$ python -q
>>> import numpy as np
>>> from numpy import linalg as LA
>>> np.set_printoptions(precision=3, suppress=True, linewidth=160, legacy="1.25")
>>> def rd(a):
...     return np.round(a, 3) + 0
... 
>>> arr = np.loadtxt("m.csv", delimiter=",")
>>> arr
array([[  1.4,   0.1,  -1.9,  -1.1],
       [ -0.5,   0.9,  -1.5,  -1.1],
       [  0.2,   0.7,   0.3,  -0.4],
       [  0.2,  -2. ,   0.8,   0.8],
       [  0.6,  -0.6,   0. ,  -0.2],
       [ -0.3,   1.8,   0.2,   0. ],
       [  0.3,  -0.7,   0.9,   0.7],
       [ -1.4,   0.8,  -0.3,   1.7],
       [  1.2,  -0.5,   0.3,  -0.5],
       [-16. , -42. ,  20. , -12. ],
       [  0. ,   0.4,   0. ,  -0.2],
       [  0.9,   0.6,   0.6,   0.8],
       [  0.6,   0.2,  -0.3,  -1.2],
       [ -1.9,  -0.7,  -0.3,   1. ],
       [ -0.9,  -1.9,  -2. ,   0.9],
       [ -1.4,   1.4,  -0.6,   0.9],
       [  1. ,  -1.3,   0. ,   0.2],
       [  0.2,  -0.1,  -0.6,  -0.4],
       [ -1. ,   1.5,   1.1,   1.7],
       [  1.2,   0.9,   0. ,   0.1],
       [  0.4,   0.9,   2.1,   0.1],
       [  0.1,   0.1,   1.7,   1.5],
       [ -1. ,   0.8,  -0.7,   1.1],
       [ -0.1,   0.2,  -1. ,   0.9],
       [ -0.6,  -0.1,   0.6,   2. ]])
>>> vec = np.array([1, 3, -1, 0])
>>> target = arr @ vec
>>> rd(LA.pinv(arr) @ arr)
array([[1., 0., 0., 0.],
       [0., 1., 0., 0.],
       [0., 0., 1., 0.],
       [0., 0., 0., 1.]])
>>> rng = np.random.default_rng(347416)
>>> target = target + 0.05 * rng.normal(size=25)
>>> rd(target)
array([   3.624,    3.573,    1.908,   -6.672,   -1.252,    4.882,   -2.705,    1.298,   -0.63 , -161.977,    1.171,    1.968,    1.533,   -3.751,   -4.578,
          3.449,   -2.997,    0.517,    2.457,    3.866,    1.006,   -1.351,    2.169,    1.549,   -1.542])
>>> coef, *_ = LA.lstsq(arr, target)
>>> rd(coef)
array([ 0.98 ,  3.006, -1.006, -0.008])
